% python3 -q
>>> import numpy as np
>>> np.set_printoptions(precision=3, suppress=True, linewidth=100)
>>> W0 = np.load("w.npy")
>>> W0
array([[2., 1., 0., 0.],
       [0., 2., 1., 0.],
       [0., 0., 2., 1.],
       [0., 0., 0., 2.]])
>>> u = np.array([3, 1, 1, 3])
>>> other = W0 + np.outer(u, np.eye(4)[0])
>>> other
array([[5., 1., 0., 0.],
       [1., 2., 1., 0.],
       [1., 0., 2., 1.],
       [3., 0., 0., 2.]])
>>> np.linalg.matrix_rank(np.linalg.inv(other) - np.linalg.inv(W0), tol=1e-8)
np.int64(1)
>>> round(float(np.linalg.det(other) / np.linalg.det(W0)), 3), np.round(1 + np.linalg.solve(W0, u)[0], 3)
(2.188, np.float64(2.188))
>>> np.round(np.linalg.eigvals(W0).sum().real, 3)
np.float64(8.0)
>>> np.poly(W0)
array([  1.,  -8.,  24., -32.,  16.])
>>> round(np.linalg.det(2 * W0), 3), round(np.linalg.det(W0), 3)
(np.float64(256.0), np.float64(16.0))
>>> np.round(np.linalg.det(W0.T), 3)
np.float64(16.0)
>>> round(float(np.linalg.det(W0[::-1])), 3)
16.0
>>> O, V = np.linalg.qr(W0[:, :1])[0], np.linalg.qr(W0[:, 1:])[0]
>>> sv = np.linalg.svd(O.T @ V, compute_uv=False)
>>> round(float(np.linalg.norm(O @ O.T - V @ V.T, 2)), 3)
1.0
>>> (sv > 0.9).sum()
np.int64(0)
>>> vals, V = np.linalg.eig(W0)
>>> np.sort(np.linalg.eigvals(W0.T))
array([2., 2., 2., 2.])
>>> np.sort(np.linalg.eigvals(W0 @ W0))
array([4., 4., 4., 4.])
>>> np.prod(vals)
np.float64(16.0)
>>> F = np.load("case16.npy")
>>> F
array([[ 2,  9,  5,  6,  6,  8],
       [ 9,  4,  6,  3,  4,  7],
       [ 5,  6, 10,  2,  2,  5],
       [ 6,  3,  2, 10,  5,  4],
       [ 6,  4,  2,  5, 10,  3],
       [ 8,  7,  5,  4,  3,  4]])
>>> vals, V = np.linalg.eigvalsh(F)
Traceback (most recent call last):
  File "<python-input-24>", line 1, in <module>
    vals, V = np.linalg.eigvalsh(F)
    ^^^^^^^
ValueError: too many values to unpack (expected 2)
>>> vals, V = np.linalg.eigh(F)
>>> np.linalg.svd(F, compute_uv=False)
array([31.816, 10.038,  6.941,  5.123,  3.065,  3.028])
>>> np.abs(V[:, -1]).round(6).argmax()
np.int64(0)
>>> np.unique(vals.round(6) + 0, return_counts=True)[1]
array([1, 1, 1, 1, 1, 1])
>>> np.linalg.eigvalsh(F @ F)
array([   9.172,    9.397,   26.249,   48.171,  100.768, 1012.244])
>>> W1 = np.array([[1, 5], [5, 4], [1, 2], [5, 4], [1, 2], [0, 5]])
>>> c = np.array([-3, 3])
>>> hid = np.maximum(F @ W1 + c, 0)
>>> (hid > 0).astype(int)
array([[1, 1],
       [1, 1],
       [1, 1],
       [1, 1],
       [1, 1],
       [1, 1]])
>>> C = np.array([[5, 0], [-8, 3]])
>>> W1 @ C
array([[-35,  15],
       [ -7,  12],
       [-11,   6],
       [ -7,  12],
       [-11,   6],
       [-40,  15]])
>>> (hid @ C).round(6).argmax(axis=1)
array([1, 1, 1, 1, 1, 1])
>>> np.all(np.linalg.eigvalsh(F) > 0)
np.False_
>>> X = 4 * np.eye(2) + np.eye(2, k=1)
>>> X
array([[4., 1.],
       [0., 4.]])
>>> vals, V = np.linalg.eig(X)
>>> np.sort(np.linalg.eigvals(X @ X))
array([16., 16.])
>>> vals
array([4., 4.])
>>> np.prod(vals)
np.float64(16.0)
>>> C2 = X.T @ X
>>> np.trace(C2), (X ** 2).sum()
(np.float64(33.0), np.float64(33.0))
>>> np.linalg.svd(X, compute_uv=False) ** 2
array([20.531, 12.469])
>>> u = np.array([4, -4, -4, -7, -7, -9])
>>> data = np.array([np.roll(u, i) for i in range(6)])
>>> data
array([[ 4, -4, -4, -7, -7, -9],
       [-9,  4, -4, -4, -7, -7],
       [-7, -9,  4, -4, -4, -7],
       [-7, -7, -9,  4, -4, -4],
       [-4, -7, -7, -9,  4, -4],
       [-4, -4, -7, -7, -9,  4]])
>>> ang = np.radians(135)
>>> Rm = np.eye(6)
>>> Rm[0, 0] = Rm[4, 4] = np.cos(ang)
>>> Rm[0, 4], Rm[4, 0] = -np.sin(ang), np.sin(ang)
>>> Rm
array([[-0.707,  0.   ,  0.   ,  0.   , -0.707,  0.   ],
       [ 0.   ,  1.   ,  0.   ,  0.   ,  0.   ,  0.   ],
       [ 0.   ,  0.   ,  1.   ,  0.   ,  0.   ,  0.   ],
       [ 0.   ,  0.   ,  0.   ,  1.   ,  0.   ,  0.   ],
       [ 0.707,  0.   ,  0.   ,  0.   , -0.707,  0.   ],
       [ 0.   ,  0.   ,  0.   ,  0.   ,  0.   ,  1.   ]])
>>> other = data @ Rm.T
>>> other.round(3) + 0
array([[ 2.121, -4.   , -4.   , -7.   ,  7.778, -9.   ],
       [11.314,  4.   , -4.   , -4.   , -1.414, -7.   ],
       [ 7.778, -9.   ,  4.   , -4.   , -2.121, -7.   ],
       [ 7.778, -7.   , -9.   ,  4.   , -2.121, -4.   ],
       [ 0.   , -7.   , -7.   , -9.   , -5.657, -4.   ],
       [ 9.192, -4.   , -7.   , -7.   ,  3.536,  4.   ]])
>>> np.round(np.linalg.det(Rm), 3), round(float(np.trace(Rm)), 3)
(np.float64(1.0), 2.586)
>>> np.allclose(np.linalg.norm(data, axis=1), np.linalg.norm(other, axis=1))
True
